>>> import numpy as np
>>> from numpy import linalg as LA
>>> np.set_printoptions(suppress=True, linewidth=120)
>>> data = np.vander(np.arange(6) - 2, 4, increasing=True)
>>> data
array([[ 1, -2,  4, -8],
       [ 1, -1,  1, -1],
       [ 1,  0,  0,  0],
       [ 1,  1,  1,  1],
       [ 1,  2,  4,  8],
       [ 1,  3,  9, 27]])
>>> # row 5 is much longer than the rest
>>> x = np.array([-1, -8, 8, 6])
>>> target = data @ x
>>> np.round(LA.solve(data.T @ data, data.T @ target), 2)
array([-1., -8.,  8.,  6.])
>>> target
array([ -1,   9,  -1,   5,  63, 209])
>>> rng = np.random.default_rng(4694)
>>> target = target + 0.1 * rng.normal(size=6)
>>> target.round(2)
array([ -1.13,   8.97,  -0.83,   5.04,  63.11, 208.92])
>>> beta, *_ = LA.lstsq(data, target)
>>> beta.round(2)
array([-0.9 , -7.94,  7.97,  6.  ])
>>> W0 = np.load("data.npy")
>>> W0.round(2)
array([[ 0.9 , -0.24, -0.17, -0.1 , -0.31],
       [-0.24,  0.43, -0.4 , -0.24, -0.73],
       [-0.17, -0.4 ,  0.71, -0.17, -0.52],
       [-0.1 , -0.24, -0.17,  0.9 , -0.31],
       [-0.31, -0.73, -0.52, -0.31,  0.06]])
>>> # symmetric, so the eigenvalues are real
>>> evals, evecs = LA.eigh(W0)
>>> np.round(evecs.T @ evecs, 2) + 0
array([[1., 0., 0., 0., 0.],
       [0., 1., 0., 0., 0.],
       [0., 0., 1., 0., 0.],
       [0., 0., 0., 1., 0.],
       [0., 0., 0., 0., 1.]])
>>> np.unique(evals.round(6) + 0, return_counts=True)[1]
array([1, 4])
>>> E = np.load("case2.npy")
>>> E.round(2)
array([[0.25, 0.  , 0.25, 0.17, 0.08, 0.25],
       [0.12, 0.12, 0.38, 0.25, 0.12, 0.  ],
       [0.08, 0.25, 0.17, 0.25, 0.17, 0.08],
       [0.  , 0.22, 0.33, 0.11, 0.33, 0.  ],
       [0.  , 0.14, 0.  , 0.  , 0.43, 0.43],
       [0.3 , 0.1 , 0.  , 0.2 , 0.1 , 0.3 ]])
>>> # rows sum to 1
>>> round(E[4] @ E[0], 2)
np.float64(0.14)
>>> np.round(LA.norm(E, "nuc"), 2)
np.float64(2.31)
>>> np.round(LA.norm(E[4], 1), 2), round(float(LA.norm(E[4], np.inf)), 2)
(np.float64(1.0), 0.43)
>>> np.round(LA.norm(E, 2), 2)
np.float64(1.01)
>>> np.round(LA.norm(E[4] - E[0]), 2)
np.float64(0.57)
>>> np.round(LA.norm(E, axis=1), 2)
array([0.47, 0.5 , 0.44, 0.53, 0.62, 0.49])
>>> LA.norm(E, axis=1).argmax()
np.int64(4)
>>> round(LA.norm(E) ** 2 / LA.norm(E, 2) ** 2, 2)
np.float64(1.53)
>>> A2 = np.array([[8, 0], [1, 4]])
>>> F = np.tile(A2, (2, 2))
>>> F
array([[8, 0, 8, 0],
       [1, 4, 1, 4],
       [8, 0, 8, 0],
       [1, 4, 1, 4]])
>>> # rank 2
>>> np.round(LA.det(F.T), 2)
np.float64(0.0)
>>> np.round(LA.eigvals(F).sum().real, 2)
np.float64(24.0)
>>> np.einsum("ii->", F)
np.int64(24)
>>> np.kron(np.eye(2, dtype=int), F)
array([[8, 0, 8, 0, 0, 0, 0, 0],
       [1, 4, 1, 4, 0, 0, 0, 0],
       [8, 0, 8, 0, 0, 0, 0, 0],
       [1, 4, 1, 4, 0, 0, 0, 0],
       [0, 0, 0, 0, 8, 0, 8, 0],
       [0, 0, 0, 0, 1, 4, 1, 4],
       [0, 0, 0, 0, 8, 0, 8, 0],
       [0, 0, 0, 0, 1, 4, 1, 4]])
>>> np.round(LA.eigvals(F), 2) + 0
array([16.,  8.,  0.,  0.])
>>> r = LA.matrix_rank(F)
>>> r
np.int64(2)
>>> null = LA.svd(F)[2][r:].T
>>> LA.matrix_rank(F.T @ F), LA.matrix_rank(F @ F.T)
(np.int64(2), np.int64(2))
>>> [int(LA.matrix_rank(F[:, :j + 1])) for j in range(4)]
[1, 2, 2, 2]
>>> np.round(null @ null.T, 2) + 0
array([[ 0.5,  0. , -0.5,  0. ],
       [ 0. ,  0.5,  0. , -0.5],
       [-0.5,  0. ,  0.5,  0. ],
       [ 0. , -0.5,  0. ,  0.5]])
>>> np.round(F @ null, 2) + 0
array([[0., 0.],
       [0., 0.],
       [0., 0.],
       [0., 0.]])
